% ipython --no-banner

In [1]: import numpy as np

In [2]: import numpy.linalg as la

In [3]: np.set_printoptions(precision=2, suppress=True, linewidth=120, floatmode="fixed")

In [4]: tidy = lambda a: np.round(a, 2) + 0

In [5]: J = np.load("case17.npy")

In [6]: J
Out[6]: 
array([[ 3,  0, -2],
       [ 0, -3, -5],
       [-1, -4, -6]])

In [7]: # rank 2

In [8]: W = np.array([[1, -1, 0, 0, 0, 2], [-1, 2, -2, 0, 0, 1], [0, -2, -1, 0, 2, 2]])

In [9]: coef = np.array([6, 9, 8, 7, 6, 2])

In [10]: act = np.maximum(J @ W + coef, 0)

In [11]: tidy((act > 0).mean(axis=0))
Out[11]: array([1.00, 1.00, 1.00, 1.00, 0.33, 0.33])

In [12]: la.matrix_rank(act)
Out[12]: np.int64(3)

In [13]: basis = np.array([[0, 1], [1, 1], [2, -1], [0, -2], [1, 2], [1, 1]])

In [14]: W @ basis
Out[14]: 
array([[ 1,  2],
       [-1,  4],
       [ 0,  5]])

In [15]: np.abs(np.diag(la.qr(J)[1])) > 1e-9
Out[15]: array([ True,  True, False])

In [16]: tidy(np.trace(la.pinv(J) @ J))
Out[16]: np.float64(2.0)

In [17]: tidy(J @ la.pinv(J) @ J)
Out[17]: 
array([[ 3.00,  0.00, -2.00],
       [ 0.00, -3.00, -5.00],
       [-1.00, -4.00, -6.00]])

In [18]: f, v = J[1], J[2]

In [19]: f @ v
Out[19]: np.int64(42)

In [20]: pr = (f @ v) / (f @ f) * f

In [21]: la.matrix_rank(np.outer(f, v))
Out[21]: np.int64(1)

In [22]: tidy((v - pr) @ f)
Out[22]: np.float64(0.0)

In [23]: tidy(la.norm(f + v) ** 2 + la.norm(f - v) ** 2)
Out[23]: np.float64(174.0)
